$ python3 -q
>>> import numpy as np
>>> import numpy.linalg as la
>>> np.set_printoptions(precision=1, suppress=True, linewidth=140, legacy="1.25")
>>> F = np.load("dump.npy")
>>> F
array([[ 21,   0,   2,   2,   1,   3,   1,   3,   3,   3],
       [  1, -59,   2,   1,   3,   0,   0,   2,   1,   0],
       [  1,   2,  23,   3,   2,   2,   0,   0,   2,   1],
       [  2,   2,   1, -58,   2,   0,   3,   2,   0,   1],
       [  0,   0,   3,   2, -19,   3,   0,   1,   3,   1],
       [  1,   2,   3,   1,   3, -20,   2,   3,   1,   1],
       [  1,   3,   3,   3,   1,   3, -58,   3,   0,   3],
       [  3,   0,   0,   2,   1,   1,   0,  60,   0,   3],
       [  0,   3,   1,   0,   1,   3,   3,   1,  23,   3],
       [  3,   0,   3,   2,   2,   1,   1,   0,   2, -20]])
>>> O, vecs = la.qr(F[:, :6])[0], la.qr(F[:, 6:])[0]
>>> sig = la.svd(O.T @ vecs, compute_uv=False)
>>> sig.round(1) + 0
array([0.4, 0.2, 0.1, 0. ])
>>> (sig > 0.9).sum()
0
>>> U, sig, Vh = la.svd(F, full_matrices=False)
>>> U.shape, sig.shape, Vh.shape
((10, 10), (10,), (10, 10))
>>> (sig > 1e-8).sum()
10
>>> np.round(U.T @ F @ Vh.T, 1) + 0
array([[62.2,  0. ,  0. ,  0. ,  0. ,  0. ,  0. ,  0. ,  0. ,  0. ],
       [ 0. , 60.3,  0. ,  0. ,  0. ,  0. ,  0. ,  0. ,  0. ,  0. ],
       [ 0. ,  0. , 59.6,  0. ,  0. ,  0. ,  0. ,  0. ,  0. ,  0. ],
       [ 0. ,  0. ,  0. , 54.5,  0. ,  0. ,  0. ,  0. ,  0. ,  0. ],
       [ 0. ,  0. ,  0. ,  0. , 26.9,  0. ,  0. ,  0. ,  0. ,  0. ],
       [ 0. ,  0. ,  0. ,  0. ,  0. , 23.4,  0. ,  0. ,  0. ,  0. ],
       [ 0. ,  0. ,  0. ,  0. ,  0. ,  0. , 21.2,  0. ,  0. ,  0. ],
       [ 0. ,  0. ,  0. ,  0. ,  0. ,  0. ,  0. , 20.5,  0. ,  0. ],
       [ 0. ,  0. ,  0. ,  0. ,  0. ,  0. ,  0. ,  0. , 19.7,  0. ],
       [ 0. ,  0. ,  0. ,  0. ,  0. ,  0. ,  0. ,  0. ,  0. , 16. ]])
>>> np.allclose(U * sig @ Vh, F)
True
>>> np.round(Vh @ Vh.T, 1) + 0
array([[1., 0., 0., 0., 0., 0., 0., 0., 0., 0.],
       [0., 1., 0., 0., 0., 0., 0., 0., 0., 0.],
       [0., 0., 1., 0., 0., 0., 0., 0., 0., 0.],
       [0., 0., 0., 1., 0., 0., 0., 0., 0., 0.],
       [0., 0., 0., 0., 1., 0., 0., 0., 0., 0.],
       [0., 0., 0., 0., 0., 1., 0., 0., 0., 0.],
       [0., 0., 0., 0., 0., 0., 1., 0., 0., 0.],
       [0., 0., 0., 0., 0., 0., 0., 1., 0., 0.],
       [0., 0., 0., 0., 0., 0., 0., 0., 1., 0.],
       [0., 0., 0., 0., 0., 0., 0., 0., 0., 1.]])
>>> round(float(np.sqrt((sig ** 2).sum())), 1), np.round(la.norm(F), 1)
(129.7, 129.7)
